$ ipython --no-banner

In [1]: import numpy as np

In [2]: np.set_printoptions(suppress=True, linewidth=140)

In [3]: rnd = lambda a: np.round(a, 2) + 0

In [4]: u = np.array([4, 0, 2, 5])

In [5]: mat = -2 * np.eye(4) + np.outer(u, u)

In [6]: mat
Out[6]: 
array([[14.,  0.,  8., 20.],
       [ 0., -2.,  0.,  0.],
       [ 8.,  0.,  2., 10.],
       [20.,  0., 10., 23.]])

In [7]: # symmetric, so the eigenvalues are real

In [8]: np.all(np.linalg.eigvalsh(mat) > 0)
Out[8]: np.False_

In [9]: [round(float(np.linalg.det(mat[:i, :i])), 2) + 0 for i in range(1, 5)]
Out[9]: [14.0, -28.0, 72.0, -344.0]

In [10]: M2 = mat / np.sqrt((mat ** 2).mean(axis=1, keepdims=True))

In [11]: mat - mat.mean(axis=1, keepdims=True)
Out[11]: 
array([[  3.5 , -10.5 ,  -2.5 ,   9.5 ],
       [  0.5 ,  -1.5 ,   0.5 ,   0.5 ],
       [  3.  ,  -5.  ,  -3.  ,   5.  ],
       [  6.75, -13.25,  -3.25,   9.75]])

In [12]: O, evecs = np.linalg.qr(mat[:, :2])[0], np.linalg.qr(mat[:, 2:])[0]

In [13]: sv = np.linalg.svd(O.T @ evecs, compute_uv=False)

In [14]: rnd(sv)
Out[14]: array([1., 0.])

In [15]: rnd(np.linalg.norm(O @ O.T - evecs @ evecs.T, 2))
Out[15]: np.float64(1.0)

In [16]: A = np.array([[-0.2, 6.6, 1.8],
    ...:     [-0.2, -0.9, 1.3],
    ...:     [1.4, -2.1, 0.4],
    ...:     [0.7, 0.0, -0.3],
    ...:     [-1.1, -0.9, 0.3],
    ...:     [-0.6, -1.5, 0.7],
    ...:     [1.3, -1.2, -1.6],
    ...:     [-0.2, 0.0, -0.4]])

In [17]: A
Out[17]: 
array([[-0.2,  6.6,  1.8],
       [-0.2, -0.9,  1.3],
       [ 1.4, -2.1,  0.4],
       [ 0.7,  0. , -0.3],
       [-1.1, -0.9,  0.3],
       [-0.6, -1.5,  0.7],
       [ 1.3, -1.2, -1.6],
       [-0.2,  0. , -0.4]])

In [18]: rng = np.random.default_rng(95895)

In [19]: idx = rng.permutation(3)

In [20]: M2 = A[:, idx] * rng.choice([-1, 1], 3)

In [21]: M2
Out[21]: 
array([[-0.2, -6.6, -1.8],
       [-0.2,  0.9, -1.3],
       [ 1.4,  2.1, -0.4],
       [ 0.7, -0. ,  0.3],
       [-1.1,  0.9, -0.3],
       [-0.6,  1.5, -0.7],
       [ 1.3,  1.2,  1.6],
       [-0.2, -0. ,  0.4]])

In [22]: U, _, vt = np.linalg.svd(A.T @ M2)

In [23]: rnd(np.linalg.lstsq(A, M2)[0])
Out[23]: 
array([[ 1.,  0.,  0.],
       [ 0., -1.,  0.],
       [ 0.,  0., -1.]])

In [24]: rnd(U @ vt)
Out[24]: 
array([[ 1.,  0.,  0.],
       [ 0., -1.,  0.],
       [ 0.,  0., -1.]])

In [25]: idx
Out[25]: array([0, 1, 2])

In [26]: u = np.array([1, -2])

In [27]: rnd(np.correlate(A[2], A[7], "full"))
Out[27]: array([-0.56,  0.84, -0.44,  0.42, -0.08])

In [28]: rnd(np.polyval(u, A[2]))
Out[28]: array([-0.6, -4.1, -1.6])

In [29]: rnd(np.linalg.norm(mat, axis=1))
Out[29]: array([25.69,  2.  , 12.96, 32.08])

In [30]: rnd(np.linalg.norm(mat, 2))
Out[30]: np.float64(43.0)

In [31]: rnd(np.linalg.norm(mat[3] - mat[0]))
Out[31]: np.float64(7.0)

In [32]: x = np.array([3, 7, 2])

In [33]: rhs = A @ x

In [34]: b, lr = np.zeros(3), 1 / np.linalg.norm(A, 2) ** 2

In [35]: for i in range(30):
    ...:     b -= lr * A.T @ (A @ b - rhs)
    ...:     if i % 10 == 0: print(i, round(np.linalg.norm(A @ b - rhs), 2))
    ...: 
0 7.29
10 2.94
20 1.42

In [36]: rnd(b)
Out[36]: array([2.68, 7.03, 1.76])

In [37]: rnd(np.linalg.cond(A))
Out[37]: np.float64(3.92)

In [38]: M2 = np.array([[-1, 1, 8], [-6, -9, 6], [-8, 2, -8], [2, 0, -1], [-6, -8, -9]])

In [39]: cent = np.array([[3, 3, 8, 7, 2, 9], [7, 0, 8, 8, 1, 1], [1, 0, 0, 0, 5, 9]])

In [40]: J = M2 @ cent

In [41]: J
Out[41]: 
array([[  12,   -3,    0,    1,   39,   64],
       [ -75,  -18, -120, -114,    9,   -9],
       [ -18,  -24,  -48,  -40,  -54, -142],
       [   5,    6,   16,   14,   -1,    9],
       [ -83,  -18, -112, -106,  -65, -143]])

In [42]: # looks like rank 3

In [43]: U, sv, vt = np.linalg.svd(J)

In [44]: np.argmax(sv[:-1] / (sv[1:] + 1e-6)) + 1
Out[44]: np.int64(3)

In [45]: rnd(sv)
Out[45]: array([318.09, 146.62,  27.3 ,   0.  ,   0.  ])

In [46]: M2 = U[:, :3] @ np.diag(sv[:3]) @ vt[:3]

In [47]: rnd(np.linalg.norm(J - M2, 2)), rnd(sv[3])
Out[47]: (np.float64(0.0), np.float64(0.0))

In [48]: np.linalg.matrix_rank(J, rtol=0.05)
Out[48]: np.int64(3)

In [49]: np.linalg.matrix_rank(M2)
Out[49]: np.int64(3)

In [50]: feats = rng.normal(size=(25, 8)) + 20 * np.array([-2, 1, 1, 1, 0, 2, 1, 2])

In [51]: rnd(feats)
Out[51]: 
array([[-41.5 ,  21.4 ,  20.23,  19.87,  -0.35,  40.29,  19.78,  39.21],
       [-40.28,  21.2 ,  19.28,  19.57,   1.86,  39.82,  19.69,  39.88],
       [-39.12,  21.09,  20.24,  19.94,  -0.79,  38.92,  19.55,  39.39],
       [-38.78,  19.09,  19.8 ,  20.11,  -0.81,  38.49,  20.49,  40.35],
       [-40.7 ,  20.62,  19.59,  18.71,  -1.7 ,  40.73,  20.38,  39.83],
       [-39.57,  17.22,  20.84,  20.58,  -0.64,  39.25,  19.93,  40.98],
       [-40.63,  19.52,  19.27,  20.24,   2.57,  39.25,  18.65,  40.37],
       [-39.82,  19.87,  19.6 ,  18.86,  -0.7 ,  40.12,  19.89,  41.97],
       [-39.3 ,  18.42,  20.18,  20.5 ,  -1.05,  40.36,  19.11,  38.59],
       [-41.18,  18.63,  21.78,  21.7 ,  -0.66,  39.56,  21.25,  37.02],
       [-38.18,  18.3 ,  19.19,  18.15,  -0.36,  39.03,  19.28,  39.79],
       [-39.82,  21.71,  21.22,  21.3 ,   0.48,  40.62,  20.44,  40.53],
       [-38.86,  19.8 ,  20.23,  20.04,   0.47,  41.41,  19.75,  42.4 ],
       [-39.95,  22.05,  20.22,  20.28,   0.58,  39.49,  18.38,  37.97],
       [-39.55,  20.47,  20.24,  19.96,   0.87,  41.46,  19.08,  39.47],
       [-41.18,  19.78,  19.86,  18.74,   0.32,  39.71,  20.81,  40.56],
       [-40.95,  20.57,  20.56,  20.32,   0.22,  39.13,  19.4 ,  39.57],
       [-40.69,  19.98,  20.87,  20.22,  -0.58,  41.07,  20.21,  39.3 ],
       [-41.06,  18.65,  21.1 ,  20.12,  -0.72,  37.51,  19.9 ,  38.76],
       [-41.  ,  21.92,  20.44,  19.01,  -0.83,  40.49,  20.93,  41.25],
       [-38.8 ,  20.36,  21.42,  21.13,   0.28,  38.8 ,  20.74,  41.09],
       [-38.62,  19.99,  20.69,  20.31,  -0.78,  39.7 ,  19.21,  41.86],
       [-39.39,  18.84,  19.31,  20.08,   0.3 ,  40.84,  19.73,  39.57],
       [-40.18,  20.02,  18.87,  19.67,  -0.76,  40.28,  19.92,  38.76],
       [-39.6 ,  19.56,  21.4 ,  19.91,   0.06,  42.5 ,  19.23,  39.27]])

In [52]: x = np.array([-3, -6, -2, -2, 5, 2, 0, 9])

In [53]: rhs = feats @ x

In [54]: rnd(np.linalg.lstsq(feats, rhs)[0])
Out[54]: array([-3., -6., -2., -2.,  5.,  2.,  0.,  9.])

In [55]: rnd(np.linalg.pinv(feats) @ feats)
Out[55]: 
array([[1., 0., 0., 0., 0., 0., 0., 0.],
       [0., 1., 0., 0., 0., 0., 0., 0.],
       [0., 0., 1., 0., 0., 0., 0., 0.],
       [0., 0., 0., 1., 0., 0., 0., 0.],
       [0., 0., 0., 0., 1., 0., 0., 0.],
       [0., 0., 0., 0., 0., 1., 0., 0.],
       [0., 0., 0., 0., 0., 0., 1., 0.],
       [0., 0., 0., 0., 0., 0., 0., 1.]])

In [56]: rhs = rhs + 0.05 * rng.normal(size=25)

In [57]: rnd(rhs)
Out[57]: 
array([347.52, 363.83, 338.93, 358.04, 353.18, 376.64, 380.39, 377.68, 348.82, 333.82, 364.46, 352.54, 384.  , 330.21, 357.85, 373.76,
       353.29, 353.03, 349.01, 360.76, 357.87, 366.21, 365.61, 348.97, 357.58])

In [58]: b, *_ = np.linalg.lstsq(feats, rhs)

In [59]: rnd(b)
Out[59]: array([-2.99, -5.98, -1.99, -2.01,  5.01,  2.01,  0.  ,  8.99])

In [60]: rnd(feats.T @ (rhs - feats @ b))
Out[60]: array([0., 0., 0., 0., 0., 0., 0., 0.])

In [61]: idx = rng.permutation(8)

In [62]: M2 = feats[:, idx] * rng.choice([-1, 1], 8)

In [63]: rnd(M2)
Out[63]: 
array([[ 21.4 , -19.87,  39.21,   0.35,  20.23, -19.78,  41.5 , -40.29],
       [ 21.2 , -19.57,  39.88,  -1.86,  19.28, -19.69,  40.28, -39.82],
       [ 21.09, -19.94,  39.39,   0.79,  20.24, -19.55,  39.12, -38.92],
       [ 19.09, -20.11,  40.35,   0.81,  19.8 , -20.49,  38.78, -38.49],
       [ 20.62, -18.71,  39.83,   1.7 ,  19.59, -20.38,  40.7 , -40.73],
       [ 17.22, -20.58,  40.98,   0.64,  20.84, -19.93,  39.57, -39.25],
       [ 19.52, -20.24,  40.37,  -2.57,  19.27, -18.65,  40.63, -39.25],
       [ 19.87, -18.86,  41.97,   0.7 ,  19.6 , -19.89,  39.82, -40.12],
       [ 18.42, -20.5 ,  38.59,   1.05,  20.18, -19.11,  39.3 , -40.36],
       [ 18.63, -21.7 ,  37.02,   0.66,  21.78, -21.25,  41.18, -39.56],
       [ 18.3 , -18.15,  39.79,   0.36,  19.19, -19.28,  38.18, -39.03],
       [ 21.71, -21.3 ,  40.53,  -0.48,  21.22, -20.44,  39.82, -40.62],
       [ 19.8 , -20.04,  42.4 ,  -0.47,  20.23, -19.75,  38.86, -41.41],
       [ 22.05, -20.28,  37.97,  -0.58,  20.22, -18.38,  39.95, -39.49],
       [ 20.47, -19.96,  39.47,  -0.87,  20.24, -19.08,  39.55, -41.46],
       [ 19.78, -18.74,  40.56,  -0.32,  19.86, -20.81,  41.18, -39.71],
       [ 20.57, -20.32,  39.57,  -0.22,  20.56, -19.4 ,  40.95, -39.13],
       [ 19.98, -20.22,  39.3 ,   0.58,  20.87, -20.21,  40.69, -41.07],
       [ 18.65, -20.12,  38.76,   0.72,  21.1 , -19.9 ,  41.06, -37.51],
       [ 21.92, -19.01,  41.25,   0.83,  20.44, -20.93,  41.  , -40.49],
       [ 20.36, -21.13,  41.09,  -0.28,  21.42, -20.74,  38.8 , -38.8 ],
       [ 19.99, -20.31,  41.86,   0.78,  20.69, -19.21,  38.62, -39.7 ],
       [ 18.84, -20.08,  39.57,  -0.3 ,  19.31, -19.73,  39.39, -40.84],
       [ 20.02, -19.67,  38.76,   0.76,  18.87, -19.92,  40.18, -40.28],
       [ 19.56, -19.91,  39.27,  -0.06,  21.4 , -19.23,  39.6 , -42.5 ]])

In [64]: U, _, vt = np.linalg.svd(feats.T @ M2)

In [65]: rnd(np.linalg.lstsq(feats, M2)[0])
Out[65]: 
array([[ 0.,  0.,  0.,  0.,  0.,  0., -1.,  0.],
       [ 1.,  0.,  0.,  0.,  0.,  0.,  0.,  0.],
       [ 0.,  0.,  0.,  0.,  1.,  0.,  0.,  0.],
       [ 0., -1.,  0.,  0.,  0.,  0.,  0.,  0.],
       [ 0.,  0.,  0., -1.,  0.,  0.,  0.,  0.],
       [ 0.,  0.,  0.,  0.,  0.,  0.,  0., -1.],
       [ 0.,  0.,  0.,  0.,  0., -1.,  0.,  0.],
       [ 0.,  0.,  1.,  0.,  0.,  0.,  0.,  0.]])

In [66]: rnd(U @ vt)
Out[66]: 
array([[ 0.,  0.,  0.,  0.,  0.,  0., -1.,  0.],
       [ 1.,  0.,  0.,  0.,  0.,  0.,  0.,  0.],
       [ 0.,  0.,  0.,  0.,  1.,  0.,  0.,  0.],
       [ 0., -1.,  0.,  0.,  0.,  0.,  0.,  0.],
       [ 0.,  0.,  0., -1.,  0.,  0.,  0.,  0.],
       [ 0.,  0.,  0.,  0.,  0.,  0.,  0., -1.],
       [ 0.,  0.,  0.,  0.,  0., -1.,  0.,  0.],
       [ 0.,  0.,  1.,  0.,  0.,  0.,  0.,  0.]])

In [67]: cen = (feats - feats.mean(axis=0)) / feats.std(axis=0)

In [68]: rnd(cen.std(axis=0))
Out[68]: array([1., 1., 1., 1., 1., 1., 1., 1.])

In [69]: b = np.linalg.lstsq(np.delete(cen, 4, axis=1), cen[:, 4])[0]

In [70]: rnd(b)
Out[70]: array([-0.31,  0.13, -0.41,  0.56,  0.03, -0.43,  0.34])

In [71]: M2 = np.array([[0, -3, -1],
    ...:     [-2, -3, 1],
    ...:     [2, 3, 3],
    ...:     [1, 3, -1],
    ...:     [-1, 0, 0],
    ...:     [1, 0, -1],
    ...:     [2, 2, -1],
    ...:     [3, 0, 1]])

In [72]: np.linalg.matrix_rank(feats @ M2)
Out[72]: np.int64(3)

In [73]: rnd(np.einsum("ij->j", feats))
Out[73]: array([-998.74,  499.09,  506.42,  499.31,   -2.7 ,  998.82,  495.72,  997.76])

In [74]: E = np.loadtxt("data.csv", delimiter=",")

In [75]: E
Out[75]: 
array([[ 20.,   0.,  -2.,  12.,  -4.,   6.,  -2.,  10.],
       [  0.,   8.,  -4.,   0.,   0.,   0.,   0.,   0.],
       [ -2.,  -4.,   7.,  -4.,   2.,  -3.,   5.,  -7.],
       [ 12.,   0.,  -4.,  14., -10.,   7.,  -6.,  14.],
       [ -4.,   0.,   2., -10.,  10.,  -4.,   4., -10.],
       [  6.,   0.,  -3.,   7.,  -4.,   9.,  -9.,   6.],
       [ -2.,   0.,   5.,  -6.,   4.,  -9.,  11.,  -7.],
       [ 10.,   0.,  -7.,  14., -10.,   6.,  -7.,  17.]])

In [76]: U, sv, vt = np.linalg.svd(E)

In [77]: np.argmax(sv[:-1] / (sv[1:] + 1e-6)) + 1
Out[77]: np.int64(5)

In [78]: rnd(sv)
Out[78]: array([54.94, 15.85, 10.41, 10.29,  4.51,  0.  ,  0.  ,  0.  ])

In [79]: M2 = U[:, :5] @ np.diag(sv[:5]) @ vt[:5]

In [80]: rnd(np.abs(E - M2).max())
Out[80]: np.float64(0.0)

In [81]: rnd(M2)
Out[81]: 
array([[ 20.,   0.,  -2.,  12.,  -4.,   6.,  -2.,  10.],
       [  0.,   8.,  -4.,   0.,   0.,   0.,   0.,   0.],
       [ -2.,  -4.,   7.,  -4.,   2.,  -3.,   5.,  -7.],
       [ 12.,   0.,  -4.,  14., -10.,   7.,  -6.,  14.],
       [ -4.,   0.,   2., -10.,  10.,  -4.,   4., -10.],
       [  6.,   0.,  -3.,   7.,  -4.,   9.,  -9.,   6.],
       [ -2.,   0.,   5.,  -6.,   4.,  -9.,  11.,  -7.],
       [ 10.,   0.,  -7.,  14., -10.,   6.,  -7.,  17.]])
